$ python -q
>>> import numpy as np
>>> np.set_printoptions(precision=4, suppress=True, linewidth=160, floatmode="fixed")
>>> def rd(a):
...     return np.round(a, 4) + 0
... 
>>> E = np.load("run2.npy")
>>> print(E)
[[0 1 0 0 0 1 1 0 0 0 0 1 1 1]
 [1 0 0 0 0 0 1 0 0 0 0 1 1 0]
 [0 0 0 0 1 0 0 0 0 1 0 0 0 0]
 [0 0 0 0 0 0 0 0 0 0 0 0 0 0]
 [0 0 1 0 0 0 0 0 1 1 0 0 0 0]
 [1 0 0 0 0 0 0 0 0 0 0 1 0 1]
 [1 1 0 0 0 0 0 0 0 0 0 1 1 1]
 [0 0 0 0 0 0 0 0 0 0 0 0 0 0]
 [0 0 0 0 1 0 0 0 0 1 0 0 0 0]
 [0 0 1 0 1 0 0 0 1 0 0 0 0 0]
 [0 0 0 0 0 0 0 0 0 0 0 0 0 0]
 [1 1 0 0 0 1 1 0 0 0 0 0 1 1]
 [1 1 0 0 0 0 1 0 0 0 0 1 0 0]
 [1 0 0 0 0 1 1 0 0 0 0 1 0 0]]
>>> # 5 groups of indices that never mix
>>> rank = np.linalg.matrix_rank(E)
>>> print(rank)
10
>>> ns = np.linalg.svd(E)[2][rank:].T
>>> print([int(np.linalg.matrix_rank(E[:, :j + 1])) for j in range(14)])
[1, 2, 3, 3, 4, 5, 6, 6, 6, 7, 7, 8, 9, 10]
>>> print(np.linalg.matrix_rank(E.T @ E), np.linalg.matrix_rank(E @ E.T))
10 10
>>> F = np.load("a.npy")
>>> print(F)
[[10  6  6  4  4]
 [ 0  0  0  0  0]
 [15  9  9  6  6]
 [15  9  9  6  6]
 [15  9  9  6  6]
 [ 0  0  0  0  0]
 [10  6  6  4  4]]
>>> # rows 2 and 3 are equal
>>> print(np.linalg.lstsq(F[:-1].T, F[-1])[2])
1
>>> print(rd(F @ np.linalg.pinv(F) @ F))
[[10.0000  6.0000  6.0000  4.0000  4.0000]
 [ 0.0000  0.0000  0.0000  0.0000  0.0000]
 [15.0000  9.0000  9.0000  6.0000  6.0000]
 [15.0000  9.0000  9.0000  6.0000  6.0000]
 [15.0000  9.0000  9.0000  6.0000  6.0000]
 [ 0.0000  0.0000  0.0000  0.0000  0.0000]
 [10.0000  6.0000  6.0000  4.0000  4.0000]]
>>> print(np.abs(np.diag(np.linalg.qr(F)[1])) > 1e-9)
[ True False False False False]
>>> U, sv, Vt = np.linalg.svd(F)
>>> print(np.argmax(sv[:-1] / (sv[1:] + 1e-6)) + 1)
1
>>> print(rd(sv))
[42.2493  0.0000  0.0000  0.0000  0.0000]
>>> other = U[:, :1] @ np.diag(sv[:1]) @ Vt[:1]
>>> print(rd(np.abs(F - other).max()))
0.0
>>> print(np.linalg.matrix_rank(F, rtol=0.05))
1
>>> print(rd(other))
[[10.0000  6.0000  6.0000  4.0000  4.0000]
 [ 0.0000  0.0000  0.0000  0.0000  0.0000]
 [15.0000  9.0000  9.0000  6.0000  6.0000]
 [15.0000  9.0000  9.0000  6.0000  6.0000]
 [15.0000  9.0000  9.0000  6.0000  6.0000]
 [ 0.0000  0.0000  0.0000  0.0000  0.0000]
 [10.0000  6.0000  6.0000  4.0000  4.0000]]
>>> print(rd(np.linalg.norm(F - other, 2)), rd(sv[1]))
0.0 0.0
>>> r0 = np.array([-1, 1, 5, -3, 4, 5, 0, 4, 0])
>>> M = np.array([np.roll(r0, i) for i in range(9)])
>>> print(M)
[[-1  1  5 -3  4  5  0  4  0]
 [ 0 -1  1  5 -3  4  5  0  4]
 [ 4  0 -1  1  5 -3  4  5  0]
 [ 0  4  0 -1  1  5 -3  4  5]
 [ 5  0  4  0 -1  1  5 -3  4]
 [ 4  5  0  4  0 -1  1  5 -3]
 [-3  4  5  0  4  0 -1  1  5]
 [ 5 -3  4  5  0  4  0 -1  1]
 [ 1  5 -3  4  5  0  4  0 -1]]
>>> vec = np.array([-7, -8, -3, -2, -3, 2, -1, 8, -2])
>>> y = M @ vec
>>> beta, lr = np.zeros(9), 1 / np.linalg.norm(M, 2) ** 2
>>> for i in range(60):
...     beta -= lr * M.T @ (M @ beta - y)
...     if i % 10 == 0: print(i, round(np.linalg.norm(M @ beta - y), 4))
... 
0 64.4229
10 13.8988
20 4.1147
30 1.3769
40 0.4866
50 0.1753
>>> print(rd(np.linalg.cond(M)))
3.2234
>>> t = np.radians(30)
>>> Rm = np.eye(9)
>>> Rm[4, 4] = Rm[6, 6] = np.cos(t)
>>> Rm[4, 6], Rm[6, 4] = -np.sin(t), np.sin(t)
>>> print(rd(Rm))
[[ 1.0000  0.0000  0.0000  0.0000  0.0000  0.0000  0.0000  0.0000  0.0000]
 [ 0.0000  1.0000  0.0000  0.0000  0.0000  0.0000  0.0000  0.0000  0.0000]
 [ 0.0000  0.0000  1.0000  0.0000  0.0000  0.0000  0.0000  0.0000  0.0000]
 [ 0.0000  0.0000  0.0000  1.0000  0.0000  0.0000  0.0000  0.0000  0.0000]
 [ 0.0000  0.0000  0.0000  0.0000  0.8660  0.0000 -0.5000  0.0000  0.0000]
 [ 0.0000  0.0000  0.0000  0.0000  0.0000  1.0000  0.0000  0.0000  0.0000]
 [ 0.0000  0.0000  0.0000  0.0000  0.5000  0.0000  0.8660  0.0000  0.0000]
 [ 0.0000  0.0000  0.0000  0.0000  0.0000  0.0000  0.0000  1.0000  0.0000]
 [ 0.0000  0.0000  0.0000  0.0000  0.0000  0.0000  0.0000  0.0000  1.0000]]
>>> other = M @ Rm.T
>>> print(np.allclose(M @ M.T, other @ other.T))
True
>>> print(rd(np.abs(other - M).max(axis=0)))
[0.0000 0.0000 0.0000 0.0000 2.6699 0.0000 2.1699 0.0000 0.0000]
>>> print(rd(np.linalg.det(Rm)), rd(np.trace(Rm)))
1.0 8.7321
